>>> import numpy as np
>>> import numpy.linalg as la
>>> np.set_printoptions(suppress=True, linewidth=160)
>>> def rd(a):
...     return np.round(a, 2) + 0
... 
>>> m1 = np.load("test11.npy")
>>> m1
array([[ 0,  0, -1,  0,  2, -1,  0,  0,  0,  0,  0],
       [ 0,  0,  0,  0,  0,  0,  3,  0,  3,  3,  1],
       [ 0,  0,  0,  0,  0,  0,  0,  0,  0,  0,  0],
       [-3,  0,  1,  0,  1,  2,  0,  0,  0,  0,  0]])
>>> print(rd(np.trace(la.pinv(m1) @ m1)))
3.0
>>> try:
...     la.inv(m1)
... except la.LinAlgError as e:
...     print(repr(e))
... 
LinAlgError('Last 2 dimensions of the array must be square')
>>> print(np.abs(np.diag(la.qr(m1)[1])) > 1e-9)
[ True False  True False]
>>> Uu, sigma, Vh = la.svd(m1)
>>> print(rd(sigma))
[5.29 3.89 2.43 0.  ]
>>> B = Uu[:, :3] @ np.diag(sigma[:3]) @ Vh[:3]
>>> la.matrix_rank(m1, rtol=0.05)
np.int64(3)
>>> print(rd(la.norm(m1 - B) / la.norm(m1)))
0.0
>>> print(rd(B))
[[ 0.  0. -1.  0.  2. -1.  0.  0.  0.  0.  0.]
 [ 0.  0.  0.  0.  0.  0.  3.  0.  3.  3.  1.]
 [ 0.  0.  0.  0.  0.  0.  0.  0.  0.  0.  0.]
 [-3.  0.  1.  0.  1.  2.  0.  0.  0.  0.  0.]]
>>> m1[1] @ m1[2]
np.int64(0)
>>> print(rd(la.norm(m1[1] - m1[2])))
5.29
>>> rd(la.norm(m1) ** 2 / la.norm(m1, 2) ** 2)
np.float64(1.75)
>>> vec = np.array([1, -1, -3, -3, -2, 0, 2, 2, -3, 1, -3])
>>> a = np.maximum(m1 @ vec, 0)
>>> np.flatnonzero(a > 1e-9)
array([], dtype=int64)
>>> print(rd(np.tanh(m1 @ vec)))
[-0.76 -1.    0.   -1.  ]
>>> m1.T @ a
array([0, 0, 0, 0, 0, 0, 0, 0, 0, 0, 0])
>>> print(np.maximum(m1 @ vec, 0) - np.maximum(-m1 @ vec, 0))
[-1 -3  0 -8]
>>> M = np.load("case10.npy")
>>> rd(M)
array([[ 0.04,  0.06, -0.45, -0.21,  0.24, -0.81,  0.21],
       [ 0.37,  0.24,  0.48,  0.19,  0.59, -0.21, -0.39],
       [-0.22, -0.6 , -0.19,  0.01, -0.01, -0.15, -0.73],
       [ 0.81, -0.04, -0.22,  0.18, -0.49, -0.07, -0.13],
       [ 0.04, -0.3 , -0.34,  0.72,  0.39,  0.18,  0.29],
       [ 0.37, -0.22, -0.26, -0.6 ,  0.44,  0.44,  0.04],
       [-0.15,  0.66, -0.56,  0.1 ,  0.06,  0.24, -0.4 ]])
>>> rng = np.random.default_rng(771)
>>> z = rng.permutation(7)
>>> print(z)
[0 1 6 4 5 3 2]
>>> B = M[z][:, z]
>>> rd(np.trace(B))
np.float64(0.7)
>>> rd(la.det(B)), rd(la.det(M[z]))
(np.float64(-1.0), np.float64(1.0))
>>> np.allclose(B, M)
False
>>> rd(np.diag(B))
array([ 0.04,  0.24, -0.4 ,  0.39,  0.44,  0.18, -0.19])
>>> print(rd(B))
[[ 0.04  0.06  0.21  0.24 -0.81 -0.21 -0.45]
 [ 0.37  0.24 -0.39  0.59 -0.21  0.19  0.48]
 [-0.15  0.66 -0.4   0.06  0.24  0.1  -0.56]
 [ 0.04 -0.3   0.29  0.39  0.18  0.72 -0.34]
 [ 0.37 -0.22  0.04  0.44  0.44 -0.6  -0.26]
 [ 0.81 -0.04 -0.13 -0.49 -0.07  0.18 -0.22]
 [-0.22 -0.6  -0.73 -0.01 -0.15  0.01 -0.19]]
>>> vec = np.array([-1, 1, -1, -3, -1, 1, -1])
>>> target = M @ vec
>>> rd(target)
array([-0.17, -1.59,  0.38, -0.62, -2.68,  1.42,  1.65])
>>> rd(la.solve(M.T, M[3]))
array([0., 0., 0., 1., 0., 0., 0.])
>>> B = la.inv(M)
>>> print(rd(la.inv(B)))
[[ 0.04  0.06 -0.45 -0.21  0.24 -0.81  0.21]
 [ 0.37  0.24  0.48  0.19  0.59 -0.21 -0.39]
 [-0.22 -0.6  -0.19  0.01 -0.01 -0.15 -0.73]
 [ 0.81 -0.04 -0.22  0.18 -0.49 -0.07 -0.13]
 [ 0.04 -0.3  -0.34  0.72  0.39  0.18  0.29]
 [ 0.37 -0.22 -0.26 -0.6   0.44  0.44  0.04]
 [-0.15  0.66 -0.56  0.1   0.06  0.24 -0.4 ]]
>>> (np.abs(B) > 1e-9).astype(int)
array([[1, 1, 1, 1, 1, 1, 1],
       [1, 1, 1, 1, 1, 1, 1],
       [1, 1, 1, 1, 1, 1, 1],
       [1, 1, 1, 1, 1, 1, 1],
       [1, 1, 1, 1, 1, 1, 1],
       [1, 1, 1, 1, 1, 1, 1],
       [1, 1, 1, 1, 1, 1, 1]])
>>> rd(la.det(M) * B)
array([[-0.04, -0.37,  0.22, -0.81, -0.04, -0.37,  0.15],
       [-0.06, -0.24,  0.6 ,  0.04,  0.3 ,  0.22, -0.66],
       [ 0.45, -0.48,  0.19,  0.22,  0.34,  0.26,  0.56],
       [ 0.21, -0.19, -0.01, -0.18, -0.72,  0.6 , -0.1 ],
       [-0.24, -0.59,  0.01,  0.49, -0.39, -0.44, -0.06],
       [ 0.81,  0.21,  0.15,  0.07, -0.18, -0.44, -0.24],
       [-0.21,  0.39,  0.73,  0.13, -0.29, -0.04,  0.4 ]])
>>> rd(B)
array([[ 0.04,  0.37, -0.22,  0.81,  0.04,  0.37, -0.15],
       [ 0.06,  0.24, -0.6 , -0.04, -0.3 , -0.22,  0.66],
       [-0.45,  0.48, -0.19, -0.22, -0.34, -0.26, -0.56],
       [-0.21,  0.19,  0.01,  0.18,  0.72, -0.6 ,  0.1 ],
       [ 0.24,  0.59, -0.01, -0.49,  0.39,  0.44,  0.06],
       [-0.81, -0.21, -0.15, -0.07,  0.18,  0.44,  0.24],
       [ 0.21, -0.39, -0.73, -0.13,  0.29,  0.04, -0.4 ]])
>>> rd(np.sort(np.abs(la.eigvals(M))))
array([1., 1., 1., 1., 1., 1., 1.])
>>> np.allclose(M, M.T)
False
>>> rd((M + M.T) / 2)
array([[ 0.04,  0.21, -0.33,  0.3 ,  0.14, -0.22,  0.03],
       [ 0.21,  0.24, -0.06,  0.08,  0.14, -0.22,  0.13],
       [-0.33, -0.06, -0.19, -0.1 , -0.17, -0.2 , -0.64],
       [ 0.3 ,  0.08, -0.1 ,  0.18,  0.12, -0.34, -0.02],
       [ 0.14,  0.14, -0.17,  0.12,  0.39,  0.31,  0.18],
       [-0.22, -0.22, -0.2 , -0.34,  0.31,  0.44,  0.14],
       [ 0.03,  0.13, -0.64, -0.02,  0.18,  0.14, -0.4 ]])
>>> assert M == M.T
Traceback (most recent call last):
  File "<python-input-47>", line 1, in <module>
    assert M == M.T
           ^^^^^^^^
ValueError: The truth value of an array with more than one element is ambiguous. Use a.any() or a.all()
>>> rd((M - M.T) / 2)
array([[ 0.  , -0.16, -0.11, -0.51,  0.1 , -0.59,  0.18],
       [ 0.16,  0.  ,  0.54,  0.11,  0.45,  0.01, -0.53],
       [ 0.11, -0.54,  0.  ,  0.11,  0.16,  0.06, -0.09],
       [ 0.51, -0.11, -0.11,  0.  , -0.61,  0.26, -0.12],
       [-0.1 , -0.45, -0.16,  0.61,  0.  , -0.13,  0.12],
       [ 0.59, -0.01, -0.06, -0.26,  0.13,  0.  , -0.1 ],
       [-0.18,  0.53,  0.09,  0.12, -0.12,  0.1 ,  0.  ]])
>>> E = np.load("w.npy")
>>> E
array([[ 3,  5,  1,  2,  5,  1,  0,  0],
       [ 1,  4,  4,  0,  0,  1,  4,  3],
       [ 5,  3,  4,  2,  3,  2,  0,  0],
       [ 1,  1,  2,  1,  3,  1,  1,  2],
       [ 4,  3,  4,  4,  3,  5,  4,  5],
       [ 1,  5,  4,  2,  2,  5,  4,  1],
       [ 8, 25, 21,  2,  5,  6, 20, 15]])
>>> # row 6 is much longer than the rest
>>> np.argsort(-la.norm(E, axis=0).round(6), kind="stable")[:3]
array([1, 2, 6])
>>> print(rd(la.norm(E, 2) / la.norm(E)))
0.97
